$ python -q
>>> import numpy as np
>>> np.set_printoptions(precision=2, suppress=True, linewidth=100, sign=" ")
>>> rd = lambda a: np.round(a, 2) + 0
>>> mat = np.loadtxt("out7.csv", delimiter=",")
>>> print(mat)
[[ 5.15 -0.88 -3.13 -2.15]
 [-0.88  6.57 -1.33 -1.27]
 [-3.13 -1.33 -1.62  1.4 ]
 [-2.15 -1.27  1.4  -3.1 ]]
>>> Q, R = np.linalg.qr(mat)
>>> print(rd(R))
[[-6.46  0.53  2.    1.19]
 [ 0.   -6.86  0.97  0.73]
 [ 0.    0.    3.35 -0.38]
 [ 0.    0.    0.   -3.96]]
>>> print(np.allclose(R.T @ R, mat.T @ mat))
True
>>> print(rd(Q.T @ Q))
[[ 1.  0.  0.  0.]
 [ 0.  1.  0.  0.]
 [ 0.  0.  1.  0.]
 [ 0.  0.  0.  1.]]
>>> print(Q.shape, R.shape)
(4, 4) (4, 4)
>>> W0 = np.load("block12.npy")
>>> print(W0)
[[ 1.    0.2   0.04  0.01  0.  ]
 [ 0.2   1.    0.2   0.04  0.01]
 [ 0.04  0.2   1.    0.2   0.04]
 [ 0.01  0.04  0.2   1.    0.2 ]
 [ 0.    0.01  0.04  0.2   1.  ]]
>>> x0 = np.ones(5)
>>> for _ in range(6):
...     x0 = W0 @ x0
...     x0 /= np.linalg.norm(x0)
...     print(round(x0 @ W0 @ x0, 2))
... 
1.39
1.39
1.4
1.4
1.4
1.4
>>> print(rd(x0))
[ 0.33  0.49  0.55  0.49  0.33]
>>> rng = np.random.default_rng(358505)
>>> idx = rng.permutation(5)
>>> print(idx)
[ 2  4  1  3  0]
>>> Y = W0[idx][:, idx]
>>> print(np.allclose(Y, W0))
False
>>> print(np.diag(Y))
[ 1.  1.  1.  1.  1.]
>>> print(rd(np.sort(np.abs(np.linalg.eigvals(Y)))))
[ 0.69  0.79  0.95  1.17  1.4 ]
>>> W1 = np.array([[-3, -2, 0, -2, -2],
...     [3, -2, 1, -1, -2],
...     [1, -1, -3, -3, -1],
...     [-1, 3, -3, 1, 1],
...     [3, -3, 1, -1, 0]])
>>> c = np.array([-3, 0, -4, -3, 0])
>>> hid = np.maximum(W0 @ W1 + c, 0)
>>> print((hid > 0).mean(axis=0))
[ 0.   0.2  0.   0.   0.4]
>>> print(np.linalg.matrix_rank(hid))
2
>>> print(hid)
[[ 0.    0.    0.    0.    0.  ]
 [ 0.    0.    0.    0.    0.  ]
 [ 0.    0.    0.    0.    0.  ]
 [ 0.    2.1   0.    0.    0.7 ]
 [ 0.    0.    0.    0.    0.14]]
>>> cent = np.array([[0, 1], [3, 0], [1, 0], [0, 0], [1, 0]])
>>> print(rd(hid @ cent))
[[ 0.    0.  ]
 [ 0.    0.  ]
 [ 0.    0.  ]
 [ 7.    0.  ]
 [ 0.14  0.  ]]
>>> print(W1 @ cent)
[[-8 -3]
 [-7  3]
 [-7  1]
 [ 7 -1]
 [-8  3]]
>>> print((hid @ cent).round(6).argmax(axis=1))
[ 0  0  0  0  0]
>>> Q = W0.astype(float).copy()
>>> for j in range(5):
...     Q[:, j] -= Q[:, :j] @ (Q[:, :j].T @ Q[:, j])
...     Q[:, j] /= np.linalg.norm(Q[:, j])
... 
>>> print(rd(Q))
[[ 0.98 -0.2   0.    0.    0.  ]
 [ 0.2   0.96 -0.2   0.    0.  ]
 [ 0.04  0.19  0.96 -0.2   0.  ]
 [ 0.01  0.04  0.19  0.96 -0.2 ]
 [ 0.    0.01  0.04  0.19  0.98]]
>>> print(rd(Q.T @ Q))
[[ 1.  0.  0.  0.  0.]
 [ 0.  1.  0.  0.  0.]
 [ 0.  0.  1.  0.  0.]
 [ 0.  0.  0.  1.  0.]
 [ 0.  0.  0.  0.  1.]]
>>> print(rd(np.abs(np.linalg.eigvals(Q)).max()))
1.0
>>> print(np.allclose(Q @ Q.T, Q.T @ Q))
True
>>> print(rd(Q @ Q))
[[ 0.92 -0.39  0.04  0.    0.01]
 [ 0.37  0.84 -0.38  0.04  0.  ]
 [ 0.11  0.35  0.84 -0.38  0.04]
 [ 0.03  0.11  0.35  0.85 -0.38]
 [ 0.01  0.03  0.11  0.37  0.92]]
>>> print(rd(np.trace(Q)))
4.84
>>> M = np.load("dump.npy")
>>> print(M)
[[ 0 -3 -1 -2]
 [-1 -4 -2 -3]
 [ 4  1  3  2]
 [ 4  1  3  2]]
>>> # rows 2 and 3 are equal
>>> proj = np.triu(np.array([[7, 6, -2, 6], [8, -7, -8, 2], [2, -3, 4, 5], [-5, 5, 8, -2]]), 1) + np.eye(4)
>>> Y = proj @ M @ np.linalg.inv(proj)
>>> print(np.linalg.matrix_rank(Y))
2
>>> print(proj @ M - M @ proj)
[[ 10. -20. -24.   1.]
 [-24.   0. -52.  12.]
 [ 20. -19.  31. -31.]
 [  0. -24.  16. -41.]]
>>> print(Y)
[[   10.   -83.  -645.  3319.]
 [  -25.   140.  1050. -5395.]
 [   24.  -138. -1038.  5334.]
 [    4.   -23.  -173.   889.]]
